>>> import numpy as np
>>> from numpy import linalg as LA
>>> np.set_printoptions(precision=2, suppress=True, linewidth=160, legacy="1.25")
>>> tidy = lambda a: np.round(a, 2) + 0
>>> E = np.load("out18.npy")
>>> print(tidy(E))
[[-3.62 -1.98  2.79 -0.36  0.18]
 [ 0.88  2.12 -0.99  3.87 -1.94]
 [ 3.09  0.29 -2.12 -2.95  1.47]
 [ 3.25  2.26 -2.6   1.44 -0.72]
 [-0.32 -1.93  0.58 -4.08  2.04]
 [ 2.46  2.39 -2.1   2.66 -1.33]
 [ 3.69  1.86 -2.81  0.    0.  ]
 [ 1.9   2.35 -1.71  3.22 -1.61]
 [-3.1  -2.32  2.51 -1.73  0.87]
 [ 3.73  1.74 -2.82 -0.32  0.16]
 [ 2.99  0.17 -2.02 -3.09  1.55]
 [-0.52 -2.    0.73 -4.02  2.01]
 [-2.62 -2.39  2.2  -2.46  1.23]
 [ 2.25  2.39 -1.95  2.89 -1.44]
 [ 3.58  0.98 -2.57 -1.92  0.96]
 [-2.75 -2.38  2.29 -2.29  1.15]
 [-0.87 -2.12  0.98 -3.88  1.94]
 [-1.36  1.11  0.7   4.14 -2.07]
 [ 3.2   0.41 -2.21 -2.79  1.4 ]
 [ 3.03  0.22 -2.06 -3.04  1.52]
 [ 1.38  2.25 -1.35  3.6  -1.8 ]
 [ 3.21  0.42 -2.22 -2.77  1.39]
 [ 3.46  2.14 -2.72  0.91 -0.46]
 [-0.29  1.68 -0.13  4.2  -2.1 ]
 [ 3.39  2.19 -2.68  1.11 -0.56]
 [-3.58 -0.97  2.57  1.93 -0.97]
 [-0.29  1.68 -0.13  4.2  -2.1 ]
 [ 3.73  1.73 -2.82 -0.35  0.17]
 [-3.28 -0.51  2.28  2.65 -1.32]
 [ 3.55  0.92 -2.54 -2.03  1.01]
 [-1.7  -2.32  1.58 -3.38  1.69]
 [-3.74 -1.69  2.81  0.45 -0.22]
 [ 3.53  2.09 -2.75  0.71 -0.35]
 [ 3.74  1.47 -2.77 -0.96  0.48]
 [-2.99 -2.34  2.44 -1.91  0.96]
 [ 2.44 -0.34 -1.56 -3.63  1.82]
 [ 3.69  1.25 -2.7  -1.41  0.71]
 [-2.7   0.12  1.78  3.41 -1.71]
 [-2.75  0.06  1.82  3.36 -1.68]
 [ 2.83  0.01 -1.89 -3.28  1.64]
 [ 1.02 -1.3  -0.43 -4.2   2.1 ]
 [ 2.75  2.38 -2.29  2.29 -1.15]
 [-1.77 -2.33  1.63 -3.32  1.66]]
>>> # looks like rank 2
>>> U, sig, Vt = LA.svd(E)
>>> print(np.argmax(sig[:-1] / (sig[1:] + 1e-6)) + 1)
2
>>> print(tidy(sig))
[24.65 21.61  0.    0.    0.  ]
>>> other = U[:, :2] @ np.diag(sig[:2]) @ Vt[:2]
>>> print(tidy(np.abs(E - other).max()))
0.0
>>> print(LA.matrix_rank(E, rtol=0.05))
2
>>> print(tidy(LA.norm(E - other, 2)), tidy(sig[2]))
0.0 0.0
>>> print(np.allclose(E[:-1].T @ LA.lstsq(E[:-1].T, E[-1])[0], E[-1]))
True
>>> print(np.abs(np.diag(LA.qr(E)[1])) > 1e-9)
[ True  True False False False]
>>> print(tidy(np.trace(LA.pinv(E) @ E)))
2.0
>>> M = np.load("data.npy")
>>> print(tidy(M))
[[ 1.08 -0.11  0.42 -0.47 -1.08 -0.78 -0.01 -0.67  0.46]
 [-0.38  0.93  0.94 -0.26  0.92 -0.87 -0.29 -0.06  0.6 ]
 [ 0.54 -0.38  0.02  0.48  0.18 -0.09  0.7   1.21  1.16]
 [ 0.54 -0.16  1.38  0.33  0.36  0.72  0.76 -0.32 -0.59]
 [ 0.   -1.14 -0.04  1.06  0.58 -0.86 -0.42 -0.57 -0.12]
 [-0.46 -0.74  0.56 -0.29 -0.14  0.97 -0.89 -0.28  1.01]
 [-1.   -0.43 -0.16 -0.43 -0.05 -0.23  1.36 -0.72  0.41]
 [ 0.23  0.94 -0.49  1.07 -0.03  0.53  0.13 -0.94  0.71]
 [ 0.92 -0.24 -0.68 -0.92  1.21  0.28  0.04 -0.45  0.16]]
>>> f, v = M[0], M[7]
>>> print(tidy(f @ v))
0.0
>>> print(tidy(f @ f))
4.0
>>> pr = (f @ v) / (f @ f) * f
>>> print(tidy(LA.norm(f + v) ** 2 + LA.norm(f - v) ** 2))
16.0
>>> print(tidy(v - pr))
[ 0.23  0.94 -0.49  1.07 -0.03  0.53  0.13 -0.94  0.71]
>>> m1 = np.load("run15.npy")
>>> print(m1)
[[0 0 1 1 0 0 0 2]
 [2 0 0 1 1 0 0 0]
 [0 2 0 0 1 1 0 0]
 [0 0 2 0 0 1 1 0]
 [0 0 0 2 0 0 1 1]
 [1 0 0 0 2 0 0 1]
 [1 1 0 0 0 2 0 0]
 [0 1 1 0 0 0 2 0]]
>>> print(m1 @ (-1.0) ** np.arange(8))
[-2.  2. -2.  2. -2.  2. -2.  2.]
>>> print(np.allclose(m1 @ m1.T, m1.T @ m1))
True
>>> print(tidy(np.sort(np.abs(np.fft.fft(m1[0])))), tidy(np.sort(LA.svd(m1, compute_uv=False))))
[0.77 0.77 1.85 1.85 2.   3.16 3.16 4.  ] [0.77 0.77 1.85 1.85 2.   3.16 3.16 4.  ]
>>> print(m1 @ np.ones(8))
[4. 4. 4. 4. 4. 4. 4. 4.]
>>> cov = m1.T @ m1
>>> print(np.diag(cov))
[6 6 6 6 6 6 6 6]
>>> print(tidy(LA.eigvalsh(cov)[::-1]))
[16.   10.   10.    4.    3.41  3.41  0.59  0.59]
>>> print(LA.matrix_rank(cov))
8
>>> W0 = np.load("dump.npy")
>>> print(W0)
[[ 1  0  1 -3 -5 -1]
 [-1  1  0  1 -3 -5]
 [-5 -1  1  0  1 -3]
 [-3 -5 -1  1  0  1]
 [ 1 -3 -5 -1  1  0]
 [ 0  1 -3 -5 -1  1]]
>>> print(W0.reshape(-1, 2))
[[ 1  0]
 [ 1 -3]
 [-5 -1]
 [-1  1]
 [ 0  1]
 [-3 -5]
 [-5 -1]
 [ 1  0]
 [ 1 -3]
 [-3 -5]
 [-1  1]
 [ 0  1]
 [ 1 -3]
 [-5 -1]
 [ 1  0]
 [ 0  1]
 [-3 -5]
 [-1  1]]
>>> blk = W0.reshape(6, 2, -1)
>>> print(blk.transpose(1, 0, 2))
[[[ 1  0  1]
  [-1  1  0]
  [-5 -1  1]
  [-3 -5 -1]
  [ 1 -3 -5]
  [ 0  1 -3]]

 [[-3 -5 -1]
  [ 1 -3 -5]
  [ 0  1 -3]
  [ 1  0  1]
  [-1  1  0]
  [-5 -1  1]]]
>>> print(np.swapaxes(blk, 1, 2)[4])
[[ 1 -1]
 [-3  1]
 [-5  0]]
>>> print(np.einsum("ihd,ihd->ih", blk, blk))
[[ 2 35]
 [ 2 35]
 [27 10]
 [35  2]
 [35  2]
 [10 27]]
>>> mat = np.load("test0.npy")
>>> print(mat)
[[-2.   0.7 -0.3]
 [-1.  -0.5 -0.2]
 [-0.8  1.3 -1. ]
 [-0.2  0.2  1. ]
 [ 1.3 -1.3  1.2]
 [-1.9 -1.1  0.2]
 [ 0.4  0.2 -1.9]
 [-0.5  0.6  1.9]
 [-0.4  1.4 -1.3]
 [-1.5  2.7 -1.1]
 [ 0.  -0.4 -1.4]
 [ 2.6 -1.   0.3]
 [ 1.6 -0.7 -0.1]
 [ 0.5  0.1  0.5]
 [-1.5 -0.3  0.6]
 [-0.1 -1.4 -1. ]
 [ 1.6  0.7  1.3]
 [-0.5  0.  -0.5]
 [-1.   1.4  0.3]
 [ 0.4  1.7  1.4]
 [ 0.2 -2.   0. ]
 [ 0.8  0.9  0.9]
 [ 0.9  1.4  1.1]
 [-0.3 -0.8  0.9]
 [-0.3  0.7 -0.6]
 [ 1.5 -0.4  1.5]
 [ 1.4  0.4  0.7]
 [-0.9  2.2  0.2]
 [ 0.7 -1.8  0.1]
 [-1.2  0.5  0.4]
 [ 1.   0.5  0.5]
 [16.   2.  12. ]
 [ 0.2 -0.3  0.3]
 [ 1.2 -0.4  0.2]
 [-1.9 -1.2 -0.2]
 [-0.2  0.   1. ]]
>>> cen = mat - mat.mean(axis=0)
>>> U, sig, Vt = LA.svd(cen, full_matrices=False)
>>> print((np.sign(U[:, 0]) == np.sign(U[0, 0])).astype(int))
[1 1 1 1 0 1 1 0 1 1 1 0 0 0 1 1 0 1 1 0 1 0 0 1 1 0 0 1 1 1 0 0 1 0 1 1]
>>> print(np.searchsorted(np.cumsum(sig ** 2) / (sig ** 2).sum(), 0.9) + 1)
2
>>> print(np.abs(U[:, 0]).argmax())
31
>>> print(tidy(cen.mean(axis=0)))
[0. 0. 0.]
>>> print(tidy(sig ** 2 / (sig ** 2).sum()))
[0.87 0.09 0.04]
>>> lab = mat[:, 2] > np.median(mat[:, 2])
>>> f = mat[lab].mean(axis=0) - mat[~lab].mean(axis=0)
>>> print(lab.astype(int))
[0 0 0 1 1 0 0 1 0 0 0 0 0 1 1 0 1 0 0 1 0 1 1 1 0 1 1 0 0 1 1 1 0 0 0 1]
>>> print(np.argsort(-np.abs(f).round(6), kind="stable"))
[2 0 1]
>>> print(tidy(f))
[1.61 0.4  2.08]
>>> feats = np.load("x.npy")
>>> print(feats)
[[0 3 3 0 5 2 1]
 [0 0 2 2 2 4 1]
 [0 0 0 3 4 4 2]
 [0 0 0 0 3 1 3]
 [0 0 0 0 0 0 5]
 [0 0 0 0 0 0 4]
 [0 0 0 0 0 0 0]]
>>> x = np.array([8, -3, 6, -2, 9, 5, -3])
>>> h1 = np.maximum(feats @ x, 0)
>>> print(feats * (h1 > 1e-9)[:, None])
[[0 3 3 0 5 2 1]
 [0 0 2 2 2 4 1]
 [0 0 0 3 4 4 2]
 [0 0 0 0 3 1 3]
 [0 0 0 0 0 0 0]
 [0 0 0 0 0 0 0]
 [0 0 0 0 0 0 0]]
>>> print(tidy(np.tanh(feats @ x)))
[ 1.  1.  1.  1. -1. -1.  0.]
>>> print(np.flatnonzero(h1 > 1e-9))
[0 1 2 3]
>>> print(feats.T @ h1)
[  0 183 269 218 636 493 261]
>>> rng = np.random.default_rng(508)
>>> lab = rng.permutation(7)
>>> print(lab)
[4 6 5 1 3 2 0]
>>> other = feats[lab][:, lab]
>>> print(np.allclose(other, feats))
False
>>> print(tidy(LA.det(other)), tidy(LA.det(feats[lab])))
0.0 0.0
>>> print(tidy(np.sort(np.abs(LA.eigvals(other)))))
[0. 0. 0. 0. 0. 0. 0.]
>>> print(np.diag(other))
[0 0 0 0 0 0 0]
>>> F = rng.normal(size=(25, 3)) + 20 * np.array([5, 0, 8])
>>> print(tidy(F))
[[100.57   0.98 159.69]
 [ 99.29  -0.76 159.86]
 [ 99.18   2.44 161.33]
 [100.65   1.79 159.05]
 [101.44   3.37 160.55]
 [ 99.6    1.31 159.67]
 [100.28   1.47 160.06]
 [100.31   0.42 160.94]
 [101.22   1.32 159.57]
 [100.45   0.19 159.95]
 [ 99.53  -2.81 160.39]
 [101.38   1.73 158.53]
 [101.48  -0.11 159.41]
 [ 99.18  -0.46 159.63]
 [ 99.84  -0.02 160.26]
 [100.35  -0.35 161.39]
 [ 99.35  -0.68 161.32]
 [ 99.97   0.22 160.94]
 [ 99.57   0.32 160.06]
 [100.77  -0.33 159.07]
 [ 98.58  -0.25 159.66]
 [100.24  -1.04 159.91]
 [100.09  -0.72 159.91]
 [ 99.71   0.79 160.21]
 [ 99.92  -1.49 160.77]]
>>> print(LA.matrix_rank(F))
3
>>> print(np.count_nonzero(F))
75
>>> print(tidy(F.sum(axis=0)))
[2502.95    7.33 4002.15]
>>> print(tidy(np.abs(F).max()))
161.39
>>> print(tidy(F.mean(axis=0)))
[100.12   0.29 160.09]
>>> print(tidy(LA.norm(F)))
944.11
